In [1]: import numpy as np

In [2]: import numpy.linalg as la

In [3]: np.set_printoptions(precision=2, suppress=True, linewidth=140)

In [4]: m1 = np.loadtxt("x.csv", delimiter=",")

In [5]: m1
Out[5]: 
array([[ 2., -1.,  0.,  2.,  0.,  1., -1.,  2.],
       [ 1.,  1., -2.,  4.,  2.,  3.,  0.,  3.],
       [ 2.,  0., -1.,  2.,  4.,  4., -2.,  1.],
       [ 0., -1., -2.,  1.,  4.,  6., -3.,  2.],
       [-1.,  1.,  0.,  3.,  2.,  5., -4.,  1.],
       [-3., -1.,  0.,  2.,  2.,  5., -4.,  2.],
       [-1., -2.,  0.,  3.,  1.,  5., -6.,  1.],
       [-3., -4., -1.,  3.,  0.,  5., -4.,  0.],
       [-3., -5.,  0.,  2., -2.,  6., -6., -2.],
       [-3., -7., -2.,  4., -3.,  4., -8.,  0.],
       [-5., -9., -2.,  5., -5.,  2., -6.,  0.],
       [-4., -9.,  0.,  3., -7.,  3., -5., -2.],
       [-3., -9.,  0.,  2., -6.,  5., -7.,  0.],
       [-5., -8., -2.,  0., -5.,  6., -6.,  1.],
       [-5., -9.,  0.,  1., -6.,  8., -5.,  0.],
       [-7., -8.,  2.,  1., -5.,  8., -6., -2.],
       [-5., -6.,  0., -1., -5., 10., -8.,  0.],
       [-7., -6.,  2., -3., -5., 11., -7., -2.],
       [-6., -5.,  1., -2., -4.,  9., -7., -4.],
       [-4., -3.,  1., -1., -5., 11., -8., -6.],
       [-6., -3.,  0., -2., -6.,  9., -6., -4.]])

In [6]: d = la.norm(m1[:, None] - m1[None], axis=-1)

In [7]: la.matrix_rank(d ** 2)
Out[7]: np.int64(10)

In [8]: np.unravel_index(d.round(6).argmax(), d.shape)
Out[8]: (np.int64(1), np.int64(17))

In [9]: np.flatnonzero(d[8] < d.mean() / 2)
Out[9]: array([7, 8])

In [10]: d[8].round(6).argsort(kind="stable")[:4]
Out[10]: array([8, 7, 9, 6])

In [11]: d[:5, :5]
Out[11]: 
array([[0.  , 4.8 , 5.39, 7.35, 6.63],
       [4.8 , 0.  , 4.47, 6.08, 5.74],
       [5.39, 4.47, 0.  , 3.61, 4.58],
       [7.35, 6.08, 3.61, 0.  , 4.47],
       [6.63, 5.74, 4.58, 4.47, 0.  ]])

In [12]: (d + 1e9 * np.eye(21)).round(6).argmin(axis=1)
Out[12]: array([ 1,  2,  3,  2,  5,  4,  5,  6,  7, 10, 11, 12, 11, 14, 13, 14, 17, 18, 20, 18, 18])

In [13]: x = np.array([1, -2, 2, 1, 2, -3, 2, -2])

In [14]: target = m1 @ x

In [15]: np.round(la.pinv(m1) @ m1, 2) + 0
Out[15]: 
array([[1., 0., 0., 0., 0., 0., 0., 0.],
       [0., 1., 0., 0., 0., 0., 0., 0.],
       [0., 0., 1., 0., 0., 0., 0., 0.],
       [0., 0., 0., 1., 0., 0., 0., 0.],
       [0., 0., 0., 0., 1., 0., 0., 0.],
       [0., 0., 0., 0., 0., 1., 0., 0.],
       [0., 0., 0., 0., 0., 0., 1., 0.],
       [0., 0., 0., 0., 0., 0., 0., 1.]])

In [16]: rng = np.random.default_rng(839635)

In [17]: target = target + 0.05 * rng.normal(size=21)

In [18]: target
Out[18]: 
array([ -3.  , -12.03,  -8.03, -21.06, -20.98, -22.  , -21.1 , -17.  , -20.96, -22.94, -14.05, -12.09, -24.05, -35.01, -32.  , -27.98,
       -50.06, -47.12, -36.99, -44.02, -45.02])

In [19]: c, *_ = la.lstsq(m1, target)

In [20]: np.round(m1.T @ (target - m1 @ c), 2) + 0
Out[20]: array([0., 0., 0., 0., 0., 0., 0., 0.])

In [21]: c.round()
Out[21]: array([ 1., -2.,  2.,  1.,  2., -3.,  2., -2.])

In [22]: [round(float(la.norm(la.solve(m1.T @ m1 + lam * np.eye(8), m1.T @ target))), 2) for lam in (0, 1, 10, 100)]
Out[22]: [5.57, 5.37, 4.34, 2.95]

In [23]: lab = rng.permutation(8)

In [24]: M2 = m1[:, lab] * rng.choice([-1, 1], 8)

In [25]: M2
Out[25]: 
array([[-2., -0., -0.,  2.,  1.,  2.,  1.,  1.],
       [-1.,  2., -2.,  4.,  3.,  3., -1., -0.],
       [-2.,  1., -4.,  2.,  4.,  1., -0.,  2.],
       [-0.,  2., -4.,  1.,  6.,  2.,  1.,  3.],
       [ 1., -0., -2.,  3.,  5.,  1., -1.,  4.],
       [ 3., -0., -2.,  2.,  5.,  2.,  1.,  4.],
       [ 1., -0., -1.,  3.,  5.,  1.,  2.,  6.],
       [ 3.,  1., -0.,  3.,  5.,  0.,  4.,  4.],
       [ 3., -0.,  2.,  2.,  6., -2.,  5.,  6.],
       [ 3.,  2.,  3.,  4.,  4.,  0.,  7.,  8.],
       [ 5.,  2.,  5.,  5.,  2.,  0.,  9.,  6.],
       [ 4., -0.,  7.,  3.,  3., -2.,  9.,  5.],
       [ 3., -0.,  6.,  2.,  5.,  0.,  9.,  7.],
       [ 5.,  2.,  5.,  0.,  6.,  1.,  8.,  6.],
       [ 5., -0.,  6.,  1.,  8.,  0.,  9.,  5.],
       [ 7., -2.,  5.,  1.,  8., -2.,  8.,  6.],
       [ 5., -0.,  5., -1., 10.,  0.,  6.,  8.],
       [ 7., -2.,  5., -3., 11., -2.,  6.,  7.],
       [ 6., -1.,  4., -2.,  9., -4.,  5.,  7.],
       [ 4., -1.,  5., -1., 11., -6.,  3.,  8.],
       [ 6., -0.,  6., -2.,  9., -4.,  3.,  6.]])

In [26]: left, _, Vh = la.svd(m1.T @ M2)

In [27]: np.round(left @ Vh, 2) + 0
Out[27]: 
array([[-1.,  0.,  0.,  0.,  0.,  0.,  0.,  0.],
       [ 0.,  0.,  0.,  0.,  0.,  0., -1.,  0.],
       [ 0., -1.,  0.,  0.,  0.,  0.,  0.,  0.],
       [ 0.,  0.,  0.,  1.,  0.,  0.,  0.,  0.],
       [ 0.,  0., -1.,  0.,  0.,  0.,  0.,  0.],
       [ 0.,  0.,  0.,  0.,  1.,  0.,  0.,  0.],
       [ 0.,  0.,  0.,  0.,  0.,  0.,  0., -1.],
       [ 0.,  0.,  0.,  0.,  0.,  1.,  0.,  0.]])

In [28]: np.round(la.lstsq(m1, M2)[0], 2) + 0
Out[28]: 
array([[-1.,  0.,  0.,  0.,  0.,  0.,  0.,  0.],
       [ 0.,  0.,  0.,  0.,  0.,  0., -1.,  0.],
       [ 0., -1.,  0.,  0.,  0.,  0.,  0.,  0.],
       [ 0.,  0.,  0.,  1.,  0.,  0.,  0.,  0.],
       [ 0.,  0., -1.,  0.,  0.,  0.,  0.,  0.],
       [ 0.,  0.,  0.,  0.,  1.,  0.,  0.,  0.],
       [ 0.,  0.,  0.,  0.,  0.,  0.,  0., -1.],
       [ 0.,  0.,  0.,  0.,  0.,  1.,  0.,  0.]])

In [29]: Ac = M2 - M2.mean(axis=0)

In [30]: left, sig, Vh = la.svd(Ac, full_matrices=False)

In [31]: round(float((sig ** 2).sum() ** 2 / (sig ** 4).sum()), 2)
Out[31]: 2.09

In [32]: np.round(Ac.mean(axis=0), 2) + 0
Out[32]: array([0., 0., 0., 0., 0., 0., 0., 0.])

In [33]: sig ** 2 / (sig ** 2).sum()
Out[33]: array([0.66, 0.21, 0.04, 0.04, 0.02, 0.01, 0.01, 0.01])

In [34]: np.abs(Vh[-1])
Out[34]: array([0.2 , 0.04, 0.22, 0.64, 0.64, 0.05, 0.01, 0.3 ])

In [35]: hat = m1 @ la.solve(m1.T @ m1, m1.T)

In [36]: np.allclose(hat @ hat, hat)
Out[36]: True

In [37]: np.round(hat @ m1[:, 2], 2) + 0
Out[37]: array([ 0., -2., -1., -2.,  0.,  0.,  0., -1.,  0., -2., -2.,  0.,  0., -2.,  0.,  2.,  0.,  2.,  1.,  1.,  0.])

In [38]: np.trace(hat)
Out[38]: np.float64(8.0)

In [39]: mat = np.load("layer6.npy")

In [40]: mat
Out[40]: 
array([[  0,   0,   0,   0,   0,   0,   0,   0,   0,   0],
       [ -3,   1,  -2,   3,  -1,   2,   5,   5,   5,   5],
       [  9,  -3,   6,  -9,   3,  -6, -15, -15, -15, -15],
       [  6,  -2,   4,  -6,   2,  -4, -10, -10, -10, -10],
       [  0,   0,   0,   0,   0,   0,   0,   0,   0,   0],
       [  0,   0,   0,   0,   0,   0,   0,   0,   0,   0],
       [  9,  -3,   6,  -9,   3,  -6, -15, -15, -15, -15],
       [  0,   0,   0,   0,   0,   0,   0,   0,   0,   0],
       [  9,  -3,   6,  -9,   3,  -6, -15, -15, -15, -15]])

In [41]: left, sig, Vh = la.svd(mat)

In [42]: sig.round(2) + 0
Out[42]: array([64.,  0.,  0.,  0.,  0.,  0.,  0.,  0.,  0.])

In [43]: np.argmax(sig[:-1] / (sig[1:] + 1e-6)) + 1
Out[43]: np.int64(1)

In [44]: M2 = left[:, :1] @ np.diag(sig[:1]) @ Vh[:1]

In [45]: round(la.norm(mat - M2, 2), 2), np.round(sig[1], 2)
Out[45]: (np.float64(0.0), np.float64(0.0))

In [46]: la.matrix_rank(M2)
Out[46]: np.int64(1)

In [47]: round(float(np.abs(mat - M2).max()), 2)
Out[47]: 0.0

In [48]: la.matrix_rank(mat, rtol=0.05)
Out[48]: np.int64(1)

In [49]: la.matrix_rank(mat, rtol=0.1)
Out[49]: np.int64(1)

In [50]: la.cond(mat) > 100
Out[50]: np.True_

In [51]: mat[:, 10]
Traceback (most recent call last):
  Cell In[51], line 1
    mat[:, 10]
IndexError: index 10 is out of bounds for axis 1 with size 10


In [52]: mat[9]
Traceback (most recent call last):
  Cell In[52], line 1
    mat[9]
IndexError: index 9 is out of bounds for axis 0 with size 9


In [53]: mat.sum(axis=0)
Out[53]: array([ 30, -10,  20, -30,  10, -20, -50, -50, -50, -50])

In [54]: mat.sum(axis=1)
Out[54]: array([  0,  20, -60, -40,   0,   0, -60,   0, -60])

In [55]: mat.shape
Out[55]: (9, 10)

In [56]: np.count_nonzero(mat)
Out[56]: np.int64(50)

In [57]: round(la.norm(mat), 2)
Out[57]: np.float64(64.0)

In [58]: la.norm(mat, axis=0)
Out[58]: array([16.97,  5.66, 11.31, 16.97,  5.66, 11.31, 28.28, 28.28, 28.28, 28.28])

In [59]: np.round(la.norm(mat[6], 1), 2), round(float(la.norm(mat[6], np.inf)), 2)
Out[59]: (np.float64(96.0), 15.0)

In [60]: np.round(la.norm(mat, 1), 2), round(float(la.norm(mat, np.inf)), 2)
Out[60]: (np.float64(60.0), 96.0)

In [61]: mat[6] @ mat[2]
Out[61]: np.int64(1152)

In [62]: np.round(la.norm(mat, "nuc"), 2)
Out[62]: np.float64(64.0)

In [63]: M2 = mat + rng.integers(-2, 3, (9, 1)) @ rng.integers(-2, 3, (1, 10))

In [64]: M2
Out[64]: 
array([[  1,  -2,  -2,  -2,  -1,  -1,  -2,   2,   1,   2],
       [ -3,   1,  -2,   3,  -1,   2,   5,   5,   5,   5],
       [  8,  -1,   8,  -7,   4,  -5, -13, -17, -16, -17],
       [  7,  -4,   2,  -8,   1,  -5, -12,  -8,  -9,  -8],
       [ -1,   2,   2,   2,   1,   1,   2,  -2,  -1,  -2],
       [  1,  -2,  -2,  -2,  -1,  -1,  -2,   2,   1,   2],
       [  7,   1,  10,  -5,   5,  -4, -11, -19, -17, -19],
       [  1,  -2,  -2,  -2,  -1,  -1,  -2,   2,   1,   2],
       [ 11,  -7,   2, -13,   1,  -8, -19, -11, -13, -11]])

In [65]: la.matrix_rank(M2 - mat, tol=1e-8)
Out[65]: np.int64(1)

In [66]: np.round(la.svd(M2 - mat, compute_uv=False), 2) + 0
Out[66]: array([19.8,  0. ,  0. ,  0. ,  0. ,  0. ,  0. ,  0. ,  0. ])

In [67]: M = np.array([[1, 0, 0, 0, 0, 0, 0],
    ...:     [0, 1, 0, 0, 0, 0, 0],
    ...:     [2, -3, 1, 0, 0, 0, 0],
    ...:     [1, -1, -3, 1, 0, 0, 0],
    ...:     [1, 1, 1, 3, 1, 0, 0],
    ...:     [0, 0, 1, -1, 0, 1, 0],
    ...:     [0, 3, 0, -2, -3, 2, 1]])

In [68]: # triangular

In [69]: round(float(la.norm(M, "nuc")), 2)
Out[69]: 17.58

In [70]: round(float(la.norm(M[0], 1)), 2), round(float(la.norm(M[0], np.inf)), 2)
Out[70]: (1.0, 1.0)

In [71]: la.norm(M, axis=1).argmax()
Out[71]: np.int64(6)

In [72]: round(la.norm(M) ** 2 / la.norm(M, 2) ** 2, 2)
Out[72]: np.float64(2.01)
